% python3 -q
>>> import numpy as np
>>> np.set_printoptions(suppress=True, linewidth=200)
>>> F = np.load("test16.npy")
>>> F
array([[ 0,  1,  0,  0,  3, -1,  3,  2],
       [-2,  2,  2, -2, -3,  0,  3,  3],
       [-3, -2,  1,  2, -3,  1,  2,  3],
       [-1, -3, -1, -3,  3,  3,  1,  1],
       [ 2,  0,  2, -1, -1,  1, -1, -3],
       [ 3, -3,  3,  1, -1, -2,  1,  0],
       [-3,  0, -3, -3, -2,  2,  0,  0],
       [-2, -2,  1, -1, -3,  0, -1, -3],
       [-2, -1,  2,  1,  0,  3,  2,  3],
       [ 2,  1,  1, -3,  3,  0,  0, -1],
       [ 3, -3, -3,  3, -1,  3,  1, -2],
       [-2, -1,  2,  1,  0,  3,  2,  3]])
>>> x0 = np.array([3, -3, -5, 2, 4, 0, -1, 3])
>>> a = np.maximum(F @ x0, 0)
>>> np.flatnonzero(a > 1e-9)
array([ 0,  3,  9, 10])
>>> F.T @ a
array([  67, -128, -102,   24,   68,  129,   83,  -14])
>>> np.maximum(F @ x0, 0) - np.maximum(-F @ x0, 0)
array([ 12, -32,  -9,  19, -18,   0,  -8, -27,  -4,   1,  28,  -4])
>>> np.round(np.tanh(F @ x0), 3)
array([ 1.   , -1.   , -1.   ,  1.   , -1.   ,  0.   , -1.   , -1.   , -0.999,  0.762,  1.   , -0.999])
>>> a
array([12,  0,  0, 19,  0,  0,  0,  0,  0,  1, 28,  0])
>>> np.linalg.matrix_rank(F)
np.int64(8)
>>> F.sum(axis=0)
array([ -5, -11,   7,  -5,  -5,  13,  13,   6])
>>> F - F[0]
array([[ 0,  0,  0,  0,  0,  0,  0,  0],
       [-2,  1,  2, -2, -6,  1,  0,  1],
       [-3, -3,  1,  2, -6,  2, -1,  1],
       [-1, -4, -1, -3,  0,  4, -2, -1],
       [ 2, -1,  2, -1, -4,  2, -4, -5],
       [ 3, -4,  3,  1, -4, -1, -2, -2],
       [-3, -1, -3, -3, -5,  3, -3, -2],
       [-2, -3,  1, -1, -6,  1, -4, -5],
       [-2, -2,  2,  1, -3,  4, -1,  1],
       [ 2,  0,  1, -3,  0,  1, -3, -3],
       [ 3, -4, -3,  3, -4,  4, -2, -4],
       [-2, -2,  2,  1, -3,  4, -1,  1]])
>>> F[12]
Traceback (most recent call last):
  File "<python-input-14>", line 1, in <module>
    F[12]
    ~^^^^
IndexError: index 12 is out of bounds for axis 0 with size 12
>>> F.shape
(12, 8)
>>> J = np.load("out4.npy")
>>> J
array([[0, 1, 1, 0, 1, 0, 0, 0, 1, 0, 0, 1, 1, 0, 1],
       [1, 0, 0, 0, 0, 0, 1, 0, 0, 0, 1, 1, 1, 0, 0],
       [1, 0, 0, 0, 1, 0, 0, 1, 0, 0, 0, 0, 0, 0, 1],
       [0, 0, 0, 0, 0, 0, 0, 0, 0, 0, 0, 0, 0, 0, 0],
       [1, 0, 1, 0, 0, 0, 0, 0, 0, 0, 0, 0, 1, 1, 0],
       [0, 0, 0, 0, 0, 0, 0, 0, 1, 0, 0, 1, 0, 0, 0],
       [0, 1, 0, 0, 0, 0, 0, 0, 0, 0, 0, 0, 1, 1, 0],
       [0, 0, 1, 0, 0, 0, 0, 0, 0, 1, 0, 1, 1, 0, 0],
       [1, 0, 0, 0, 0, 1, 0, 0, 0, 0, 0, 0, 0, 0, 0],
       [0, 0, 0, 0, 0, 0, 0, 1, 0, 0, 1, 0, 0, 0, 0],
       [0, 1, 0, 0, 0, 0, 0, 0, 0, 1, 0, 1, 0, 0, 0],
       [1, 1, 0, 0, 0, 1, 0, 1, 0, 0, 1, 0, 0, 0, 0],
       [1, 1, 0, 0, 1, 0, 1, 1, 0, 0, 0, 0, 0, 0, 1],
       [0, 0, 0, 0, 1, 0, 1, 0, 0, 0, 0, 0, 0, 0, 0],
       [1, 0, 1, 0, 0, 0, 0, 0, 0, 0, 0, 0, 1, 0, 0]])
>>> Uu, s, VT = np.linalg.svd(J)
>>> evecs = VT[:(s > 1e-8).sum()]
>>> rng = np.random.default_rng(8523)
>>> x0 = J[10] + -3 * J[6] + rng.integers(2) * np.eye(15)[0]
>>> x0
array([ 0., -2.,  0.,  0.,  0.,  0.,  0.,  0.,  0.,  1.,  0.,  1., -3., -3.,  0.])
>>> np.linalg.matrix_rank(np.vstack([J, x0]))
np.int64(14)
>>> np.allclose(evecs.T @ evecs @ x0, x0)
True
>>> np.round(np.linalg.norm(x0 - evecs.T @ evecs @ x0), 3)
np.float64(0.0)
>>> lab = rng.permutation(15)
>>> lab
array([ 1,  9, 14,  0, 13,  5,  8,  7, 10,  4,  2,  3, 11,  6, 12])
>>> other = J[lab][:, lab]
>>> np.trace(other)
np.int64(0)
>>> round(float(np.linalg.det(other)), 3), round(float(np.linalg.det(J[lab])), 3)
(0.0, 0.0)
>>> np.allclose(other, J)
False
>>> Uu, s, VT = np.linalg.svd(J)
>>> np.argmax(s[:-1] / (s[1:] + 1e-6)) + 1
np.int64(14)
>>> other = Uu[:, :14] @ np.diag(s[:14]) @ VT[:14]
>>> np.linalg.matrix_rank(J, rtol=0.05)
np.int64(13)
>>> x0 = np.array([7, -5, 4, -5, 7, -2, 1, 7, -2, 4, -2, 2, -2, 0, 6])
>>> J @ np.eye(15)[9]
array([0., 0., 0., 0., 0., 0., 0., 1., 0., 0., 1., 0., 0., 0., 0.])
>>> J @ (2 * x0)
array([ 20,  12,  54,   0,  18,   0, -14,  16,  10,  10,   2,  10,  46,  16,  18])
>>> np.all(np.linalg.eigvalsh(J) > 0)
np.False_
>>> mat = np.load("run0.npy")
>>> mat
array([[ -1.4, -17. ,   1. ,   0.7,  -1. ,   1.4,   0.9,  -0.3],
       [  2.4,   5. ,  -1.2,   0.1,   0.6,  -1. ,   1.7,   0.5],
       [  0.5,  10. ,  -1.6,   0.1,  -0.6,   0.3,  -2.5,   0.4],
       [  0.5,  14. ,   1.1,  -0.4,  -0.1,  -1. ,   0.4,  -0.6],
       [  0.2,  -6. ,  -0.5,   1.3,  -1.4,  -0.4,  -0.2,   1.3],
       [  0.4, -18. ,  -2.8,  -1. ,   0.7,   1.7,   1.5,   0.3],
       [ -0.5,  13. ,  -0.5,  -1. ,   0.2,  -0.2,   1.2,  -1.3],
       [ -1.4,  11. ,  -0.1,  -1.6,   0.7,   0.6,  -0.6,   1.4],
       [  0.9,  10. ,  -0.9,   0.9,  -0.2,   1.4,   0.4,   0.6]])
>>> np.unique(J.round(6), axis=0).shape
(15, 15)
>>> np.allclose(J[:-1].T @ np.linalg.lstsq(J[:-1].T, J[-1])[0], J[-1])
False
>>> x0 = np.array([3, 2, 0, 1, 2, 0, 0, 1])
>>> rhs = mat @ x0
>>> rhs.round(3)
array([-39.8,  19. ,  20.8,  28.3, -11.6, -34.1,  22.6,  19. ,  23.8])
>>> try:
...     np.linalg.solve(mat, rhs)
... except np.linalg.LinAlgError as e:
...     print(e)
... 
Last 2 dimensions of the array must be square
>>> rhs = rhs + 0.3 * rng.normal(size=9)
>>> rhs.round(3)
array([-39.696,  19.162,  21.014,  28.649, -11.394, -34.215,  22.493,  18.263,  23.909])
>>> beta, *_ = np.linalg.lstsq(mat, rhs)
>>> np.round(mat.T @ (rhs - mat @ beta), 3) + 0
array([0., 0., 0., 0., 0., 0., 0., 0.])
>>> arr = np.loadtxt("block13.csv", delimiter=",")
>>> arr.round(3)
array([[0.2  , 0.2  , 0.2  , 0.   , 0.2  , 0.   , 0.2  , 0.   ],
       [0.   , 0.333, 0.   , 0.   , 0.333, 0.333, 0.   , 0.   ],
       [0.   , 0.5  , 0.5  , 0.   , 0.   , 0.   , 0.   , 0.   ],
       [0.   , 0.   , 0.25 , 0.25 , 0.25 , 0.25 , 0.   , 0.   ],
       [0.2  , 0.   , 0.   , 0.2  , 0.4  , 0.   , 0.   , 0.2  ],
       [0.2  , 0.   , 0.   , 0.2  , 0.2  , 0.2  , 0.   , 0.2  ],
       [0.   , 0.   , 0.   , 0.   , 0.333, 0.   , 0.333, 0.333],
       [0.25 , 0.25 , 0.25 , 0.   , 0.   , 0.   , 0.   , 0.25 ]])
>>> lab = rng.permutation(8)
>>> lab
array([5, 0, 3, 6, 4, 7, 1, 2])
>>> other = arr[lab][:, lab]
>>> np.round(np.sort(np.abs(np.linalg.eigvals(other))), 3)
array([0.079, 0.2  , 0.283, 0.283, 0.409, 0.463, 0.463, 1.   ])
>>> np.allclose(other, arr)
False
>>> round(np.trace(other), 3)
np.float64(2.467)
>>> G = arr.T @ arr
>>> np.linalg.matrix_rank(G)
np.int64(8)
>>> Z = np.array([[1, -2, 0], [-2, 1, -2], [0, -1, -2]])
>>> K = np.repeat(Z, 25 // 3, axis=0)
>>> K = K + 0.02 * rng.normal(size=K.shape)
>>> K.round(3)
array([[ 0.966, -2.039, -0.025],
       [ 1.004, -1.995,  0.046],
       [ 0.995, -1.99 , -0.002],
       [ 0.997, -2.001,  0.008],
       [ 1.011, -2.006,  0.014],
       [ 1.034, -1.962, -0.015],
       [ 1.003, -1.993,  0.022],
       [ 1.027, -2.014, -0.016],
       [-2.03 ,  0.966, -2.018],
       [-1.998,  0.988, -1.994],
       [-2.004,  0.983, -2.006],
       [-1.991,  1.005, -1.985],
       [-2.012,  0.964, -2.008],
       [-1.964,  1.017, -2.031],
       [-1.982,  0.987, -2.001],
       [-1.944,  0.985, -2.015],
       [ 0.004, -0.995, -1.972],
       [ 0.002, -1.02 , -2.016],
       [-0.015, -0.998, -2.012],
       [-0.018, -1.006, -1.979],
       [ 0.019, -1.012, -1.937],
       [-0.022, -1.026, -2.02 ],
       [ 0.006, -1.011, -2.001],
       [ 0.004, -1.02 , -2.015]])
>>> lab = K[:, 0] > np.median(K[:, 0])
>>> r0 = K[lab].mean(axis=0) - K[~lab].mean(axis=0)
>>> ((K - K.mean(axis=0)) @ r0 > 0).astype(int)
array([1, 1, 1, 1, 1, 1, 1, 1, 0, 0, 0, 0, 0, 0, 0, 0, 1, 1, 1, 1, 1, 1, 1, 1])
>>> lab.astype(int)
array([1, 1, 1, 1, 1, 1, 1, 1, 0, 0, 0, 0, 0, 0, 0, 0, 1, 0, 0, 0, 1, 0, 1, 1])
>>> np.argsort(-np.abs(r0).round(6), kind="stable")
array([0, 1, 2])
>>> round(float((((K - K.mean(axis=0)) @ r0 > 0) == lab).mean()), 3)
0.833
>>> r0.round(3)
array([ 2.004, -1.99 ,  1.35 ])
>>> G = np.cov(K, rowvar=False)
>>> G.round(3)
array([[ 1.617, -1.613,  0.935],
       [-1.613,  1.611, -0.929],
       [ 0.935, -0.929,  0.932]])
>>> np.round(np.corrcoef(K.T), 3)
array([[ 1.   , -1.   ,  0.762],
       [-1.   ,  1.   , -0.758],
       [ 0.762, -0.758,  1.   ]])
